% python3 -q
>>> import numpy as np
>>> np.set_printoptions(precision=3, suppress=True, linewidth=200)
>>> def rd(a):
...     return np.round(a, 3) + 0
... 
>>> M = np.loadtxt("sample5.csv", delimiter=",")
>>> rd(M)
array([[ 0.809,  0.   ,  0.588,  0.   ,  0.   ,  0.   ,  0.   ,  0.   ,  0.   ,  0.   ,  0.   ,  0.   ,  0.   ,  0.   ],
       [ 0.   ,  1.   ,  0.   ,  0.   ,  0.   ,  0.   ,  0.   ,  0.   ,  0.   ,  0.   ,  0.   ,  0.   ,  0.   ,  0.   ],
       [-0.588,  0.   ,  0.809,  0.   ,  0.   ,  0.   ,  0.   ,  0.   ,  0.   ,  0.   ,  0.   ,  0.   ,  0.   ,  0.   ],
       [ 0.   ,  0.   ,  0.   ,  1.   ,  0.   ,  0.   ,  0.   ,  0.   ,  0.   ,  0.   ,  0.   ,  0.   ,  0.   ,  0.   ],
       [ 0.   ,  0.   ,  0.   ,  0.   ,  1.   ,  0.   ,  0.   ,  0.   ,  0.   ,  0.   ,  0.   ,  0.   ,  0.   ,  0.   ],
       [ 0.   ,  0.   ,  0.   ,  0.   ,  0.   ,  1.   ,  0.   ,  0.   ,  0.   ,  0.   ,  0.   ,  0.   ,  0.   ,  0.   ],
       [ 0.   ,  0.   ,  0.   ,  0.   ,  0.   ,  0.   ,  1.   ,  0.   ,  0.   ,  0.   ,  0.   ,  0.   ,  0.   ,  0.   ],
       [ 0.   ,  0.   ,  0.   ,  0.   ,  0.   ,  0.   ,  0.   ,  1.   ,  0.   ,  0.   ,  0.   ,  0.   ,  0.   ,  0.   ],
       [ 0.   ,  0.   ,  0.   ,  0.   ,  0.   ,  0.   ,  0.   ,  0.   ,  1.   ,  0.   ,  0.   ,  0.   ,  0.   ,  0.   ],
       [ 0.   ,  0.   ,  0.   ,  0.   ,  0.   ,  0.   ,  0.   ,  0.   ,  0.   ,  1.   ,  0.   ,  0.   ,  0.   ,  0.   ],
       [ 0.   ,  0.   ,  0.   ,  0.   ,  0.   ,  0.   ,  0.   ,  0.   ,  0.   ,  0.   ,  1.   ,  0.   ,  0.   ,  0.   ],
       [ 0.   ,  0.   ,  0.   ,  0.   ,  0.   ,  0.   ,  0.   ,  0.   ,  0.   ,  0.   ,  0.   ,  1.   ,  0.   ,  0.   ],
       [ 0.   ,  0.   ,  0.   ,  0.   ,  0.   ,  0.   ,  0.   ,  0.   ,  0.   ,  0.   ,  0.   ,  0.   ,  1.   ,  0.   ],
       [ 0.   ,  0.   ,  0.   ,  0.   ,  0.   ,  0.   ,  0.   ,  0.   ,  0.   ,  0.   ,  0.   ,  0.   ,  0.   ,  1.   ]])
>>> vec = np.array([-4, -2, -8, -3, 0, 8, -9, -8, 0, 7, -8, 7, 3, 9])
>>> rd(np.linalg.norm(vec)), rd(np.linalg.norm(M @ vec))
(np.float64(23.537), np.float64(23.537))
>>> 14 - np.linalg.matrix_rank(M - np.eye(14), tol=1e-8)
np.int64(12)
>>> rd(np.sort(np.abs(np.degrees(np.angle(np.linalg.eigvals(M))))))
array([ 0.,  0.,  0.,  0.,  0.,  0.,  0.,  0.,  0.,  0.,  0.,  0., 36., 36.])
>>> [p for p in range(1, 25) if np.allclose(np.linalg.matrix_power(M, p), np.eye(14))]
[10, 20]
>>> W0 = np.loadtxt("a.csv", delimiter=",")
>>> W0
array([[ 0.6, -1.1, -1.2, -0.6],
       [ 0. , -0.5,  0.5, -0.3],
       [ 1.2,  0.2,  0.2, -0.5],
       [-0.9, -1.7,  0.4,  0.3],
       [ 1.4, -1.5,  0.5, -0.8],
       [ 1.6, -1.5,  2.6, -0.2],
       [ 0. , -0.2, -0.6,  0.4],
       [-2.3, -1.6,  0.2, -0.3],
       [ 0.9, -2.1,  1.8,  0.8],
       [ 0.5,  1.4, -0.3,  0.7],
       [ 0.3, -0.3, -0.3, -1.4],
       [ 0.9,  0.3, -0.8,  1.6],
       [ 1.4, -0.3,  1.4,  0.4],
       [ 3. ,  0.2,  0. ,  1.1],
       [ 0.8, -1.4, -0.6,  0.7],
       [ 0.5,  0.1, -0.8,  0.7],
       [-1. ,  1.2,  1.3, -1.4],
       [ 0.2, -0.5,  0.1, -1. ],
       [-1.2,  1.2, -0.7, -1. ],
       [-1.2,  0.2,  0.8,  0.3],
       [ 0.8,  0. ,  1.6, -0.4],
       [-0.9, -0.4, -0.6,  0.9],
       [-0.8, -0.7,  0.8, -0.3],
       [-0.8,  0.3,  0.1, -0.7],
       [ 0.2, -0.2, -0.5,  2. ],
       [-5. , -1.5,  6. ,  6. ],
       [ 1. , -0.1, -0.8,  0.4],
       [-0.4,  1. ,  0.7, -0.9],
       [ 0.4,  1.1,  0.4, -1.3],
       [-0.1,  0.2,  2.1,  2.2]])
>>> G = np.cov(W0, rowvar=False)
>>> rd(np.corrcoef(W0[:, 2], W0[:, 1])[0, 1])
np.float64(-0.288)
>>> rd(np.median(W0, axis=0))
array([ 0.25, -0.2 ,  0.2 ,  0.05])
>>> rd(W0.std(axis=0))
array([1.405, 0.937, 1.389, 1.426])
>>> G.shape
(4, 4)
>>> rd(np.linalg.eigvalsh(G)[::-1])
array([4.01 , 1.336, 0.955, 0.747])
>>> np.argwhere(np.triu(np.abs(np.corrcoef(W0.T)) > 0.8, 1))
array([], shape=(0, 2), dtype=int64)
>>> Z = W0[[12, 17]].astype(float)
>>> for _ in range(7):
...     labels = np.linalg.norm(W0[:, None] - Z, axis=-1).argmin(axis=1)
...     Z = np.array([W0[labels == j].mean(axis=0) for j in range(2)])
... 
>>> labels
array([1, 1, 1, 1, 1, 1, 1, 1, 1, 1, 1, 1, 1, 1, 1, 1, 1, 1, 1, 1, 1, 1, 1, 1, 1, 0, 1, 1, 1, 0])
>>> np.abs(Z[1] - Z[0]).argmax()
np.int64(3)
>>> rd(Z[1] - Z[0])
array([ 2.771,  0.404, -3.829, -4.129])
>>> np.bincount(labels)
array([ 2, 28])
>>> M2 = np.c_[W0[:, :3] @ np.array([[0, 3, 1], [2, 1, 1], [1, 3, 1]]), np.array([0, 4, 1, 2, 3, 4, 2, 5, 0, 5, 3, 2, 4, 0, 2, 0, 1, 2, 1, 1, 5, 3, 5, 3, 1, 2, 2, 0, 3, 0])]
>>> rd(M2)
array([[-3.4, -2.9, -1.7,  0. ],
       [-0.5,  1. ,  0. ,  4. ],
       [ 0.6,  4.4,  1.6,  1. ],
       [-3. , -3.2, -2.2,  2. ],
       [-2.5,  4.2,  0.4,  3. ],
       [-0.4, 11.1,  2.7,  4. ],
       [-1. , -2. , -0.8,  2. ],
       [-3. , -7.9, -3.7,  5. ],
       [-2.4,  6. ,  0.6,  0. ],
       [ 2.5,  2. ,  1.6,  5. ],
       [-0.9, -0.3, -0.3,  3. ],
       [-0.2,  0.6,  0.4,  2. ],
       [ 0.8,  8.1,  2.5,  4. ],
       [ 0.4,  9.2,  3.2,  0. ],
       [-3.4, -0.8, -1.2,  2. ],
       [-0.6, -0.8, -0.2,  0. ],
       [ 3.7,  2.1,  1.5,  1. ],
       [-0.9,  0.4, -0.2,  2. ],
       [ 1.7, -4.5, -0.7,  1. ],
       [ 1.2, -1. , -0.2,  1. ],
       [ 1.6,  7.2,  2.4,  5. ],
       [-1.4, -4.9, -1.9,  3. ],
       [-0.6, -0.7, -0.7,  5. ],
       [ 0.7, -1.8, -0.4,  3. ],
       [-0.9, -1.1, -0.5,  1. ],
       [ 3. ,  1.5, -0.5,  2. ],
       [-1. ,  0.5,  0.1,  2. ],
       [ 2.7,  1.9,  1.3,  0. ],
       [ 2.6,  3.5,  1.9,  3. ],
       [ 2.5,  6.2,  2.2,  0. ]])
>>> rd(np.linalg.lstsq(W0, M2[:, 0])[0])
array([0., 2., 1., 0.])
>>> np.linalg.matrix_rank(np.c_[W0, M2])
np.int64(5)
>>> rd(np.linalg.norm(M2 - W0 @ np.linalg.lstsq(W0, M2)[0], axis=0))
array([ 0.   ,  0.   ,  0.   , 13.623])
>>> Ac = (M2 - M2.mean(axis=0)) / M2.std(axis=0)
>>> np.argwhere(np.abs(Ac) > 2)
array([[5, 1],
       [7, 1],
       [7, 2]])
>>> rd(Ac.std(axis=0))
array([1., 1., 1., 1.])
>>> c = np.linalg.lstsq(np.delete(Ac, 0, axis=1), Ac[:, 0])[0]
>>> rd(c)
array([-1.363,  1.867,  0.051])
>>> rd(1 - np.var(Ac[:, 0] - np.delete(Ac, 0, axis=1) @ c))
np.float64(0.661)
>>> data = np.load("x.npy")
>>> rd(data)
array([[0.2  , 0.2  , 0.2  , 0.2  , 0.   , 0.   , 0.   , 0.   , 0.2  , 0.   ],
       [0.   , 0.5  , 0.   , 0.   , 0.   , 0.   , 0.   , 0.   , 0.   , 0.5  ],
       [0.167, 0.   , 0.333, 0.   , 0.   , 0.167, 0.167, 0.   , 0.   , 0.167],
       [0.   , 0.25 , 0.   , 0.25 , 0.25 , 0.   , 0.   , 0.   , 0.25 , 0.   ],
       [0.   , 0.25 , 0.   , 0.   , 0.25 , 0.   , 0.25 , 0.25 , 0.   , 0.   ],
       [0.   , 0.   , 0.   , 0.   , 0.   , 0.4  , 0.2  , 0.2  , 0.   , 0.2  ],
       [0.   , 0.   , 0.   , 0.   , 0.333, 0.   , 0.333, 0.333, 0.   , 0.   ],
       [0.   , 0.   , 0.   , 0.   , 0.   , 0.   , 0.25 , 0.5  , 0.   , 0.25 ],
       [0.   , 0.   , 0.   , 0.   , 0.   , 0.   , 0.   , 0.   , 1.   , 0.   ],
       [0.143, 0.143, 0.   , 0.143, 0.   , 0.   , 0.143, 0.143, 0.   , 0.286]])
>>> t3 = np.stack([data, 2 * data, data[::-1]])
>>> (t3 @ data.T).shape
(3, 10, 10)
>>> t3.shape
(3, 10, 10)
>>> rd(np.linalg.det(t3))
array([ 0.   , -0.008,  0.   ])
>>> rd(np.einsum("bij,cij->bc", t3, t3))
array([[ 3.594,  7.188,  0.705],
       [ 7.188, 14.377,  1.41 ],
       [ 0.705,  1.41 ,  3.594]])
>>> K = np.load("out19.npy")
>>> rd(K)
array([[-0.707,  0.   ,  0.   ,  0.   ,  0.   ,  0.   ,  0.   , -0.707,  0.   ,  0.   ,  0.   ,  0.   ,  0.   ],
       [ 0.   ,  1.   ,  0.   ,  0.   ,  0.   ,  0.   ,  0.   ,  0.   ,  0.   ,  0.   ,  0.   ,  0.   ,  0.   ],
       [ 0.   ,  0.   ,  1.   ,  0.   ,  0.   ,  0.   ,  0.   ,  0.   ,  0.   ,  0.   ,  0.   ,  0.   ,  0.   ],
       [ 0.   ,  0.   ,  0.   ,  1.   ,  0.   ,  0.   ,  0.   ,  0.   ,  0.   ,  0.   ,  0.   ,  0.   ,  0.   ],
       [ 0.   ,  0.   ,  0.   ,  0.   ,  1.   ,  0.   ,  0.   ,  0.   ,  0.   ,  0.   ,  0.   ,  0.   ,  0.   ],
       [ 0.   ,  0.   ,  0.   ,  0.   ,  0.   ,  1.   ,  0.   ,  0.   ,  0.   ,  0.   ,  0.   ,  0.   ,  0.   ],
       [ 0.   ,  0.   ,  0.   ,  0.   ,  0.   ,  0.   ,  1.   ,  0.   ,  0.   ,  0.   ,  0.   ,  0.   ,  0.   ],
       [ 0.707,  0.   ,  0.   ,  0.   ,  0.   ,  0.   ,  0.   , -0.707,  0.   ,  0.   ,  0.   ,  0.   ,  0.   ],
       [ 0.   ,  0.   ,  0.   ,  0.   ,  0.   ,  0.   ,  0.   ,  0.   ,  1.   ,  0.   ,  0.   ,  0.   ,  0.   ],
       [ 0.   ,  0.   ,  0.   ,  0.   ,  0.   ,  0.   ,  0.   ,  0.   ,  0.   ,  1.   ,  0.   ,  0.   ,  0.   ],
       [ 0.   ,  0.   ,  0.   ,  0.   ,  0.   ,  0.   ,  0.   ,  0.   ,  0.   ,  0.   ,  1.   ,  0.   ,  0.   ],
       [ 0.   ,  0.   ,  0.   ,  0.   ,  0.   ,  0.   ,  0.   ,  0.   ,  0.   ,  0.   ,  0.   ,  1.   ,  0.   ],
       [ 0.   ,  0.   ,  0.   ,  0.   ,  0.   ,  0.   ,  0.   ,  0.   ,  0.   ,  0.   ,  0.   ,  0.   ,  1.   ]])
>>> K[:, 1] @ K[:, 3]
np.float64(0.0)
>>> rd(np.linalg.svd(K, compute_uv=False))
array([1., 1., 1., 1., 1., 1., 1., 1., 1., 1., 1., 1., 1.])
>>> rng = np.random.default_rng(961565)
>>> labels = rng.permutation(13)
>>> labels
array([ 1, 11,  2,  3,  8,  9,  0,  5,  6, 10,  4,  7, 12])
>>> M2 = K[labels][:, labels]
>>> rd(np.diag(M2))
array([ 1.   ,  1.   ,  1.   ,  1.   ,  1.   ,  1.   , -0.707,  1.   ,  1.   ,  1.   ,  1.   , -0.707,  1.   ])
>>> np.allclose(M2, K)
False
